% python3 -q
>>> import numpy as np
>>> import numpy.linalg as la
>>> np.set_printoptions(suppress=True, linewidth=140)
>>> m1 = 0.7 ** np.abs(np.subtract.outer(np.arange(5), np.arange(5)))
>>> m1.round(2)
array([[1.  , 0.7 , 0.49, 0.34, 0.24],
       [0.7 , 1.  , 0.7 , 0.49, 0.34],
       [0.49, 0.7 , 1.  , 0.7 , 0.49],
       [0.34, 0.49, 0.7 , 1.  , 0.7 ],
       [0.24, 0.34, 0.49, 0.7 , 1.  ]])
>>> # symmetric
>>> q, evecs = la.qr(m1[:, :3])[0], la.qr(m1[:, 3:])[0]
>>> sv = la.svd(q.T @ evecs, compute_uv=False)
>>> np.round(np.degrees(np.arccos(sv.clip(0, 1))), 2)
array([16.83, 80.14])
>>> evals, evecs = la.eigh(m1)
>>> x0 = np.array([-2, -3, -3, -3, 2])
>>> np.round(la.eigvalsh(m1[1:, 1:]), 2)
array([0.2 , 0.32, 0.75, 2.72])
>>> np.round(x0 @ m1 @ x0, 2)
np.float64(67.1)
>>> (np.sign(evecs[:, -1].round(6)) == np.sign(evecs[0, -1].round(6))).astype(int)
array([1, 1, 1, 1, 1])
>>> np.round(evecs * np.sqrt(evals) @ evecs.T, 2)
array([[0.91, 0.35, 0.19, 0.11, 0.07],
       [0.35, 0.85, 0.33, 0.18, 0.11],
       [0.19, 0.33, 0.85, 0.33, 0.19],
       [0.11, 0.18, 0.33, 0.85, 0.35],
       [0.07, 0.11, 0.19, 0.35, 0.91]])
>>> np.round(evecs * np.abs(evals) @ evecs.T, 2)
array([[1.  , 0.7 , 0.49, 0.34, 0.24],
       [0.7 , 1.  , 0.7 , 0.49, 0.34],
       [0.49, 0.7 , 1.  , 0.7 , 0.49],
       [0.34, 0.49, 0.7 , 1.  , 0.7 ],
       [0.24, 0.34, 0.49, 0.7 , 1.  ]])
>>> round(float(np.abs(m1).sum(axis=1).max()), 2), round(float(np.abs(evals).max()), 2)
(3.38, 3.1)
>>> q = m1.astype(float).copy()
>>> for j in range(5):
...     q[:, j] -= q[:, :j] @ (q[:, :j].T @ q[:, j])
...     q[:, j] /= la.norm(q[:, j])
... 
>>> np.round(q.T @ q, 2) + 0
array([[1., 0., 0., 0., 0.],
       [0., 1., 0., 0., 0.],
       [0., 0., 1., 0., 0.],
       [0., 0., 0., 1., 0.],
       [0., 0., 0., 0., 1.]])
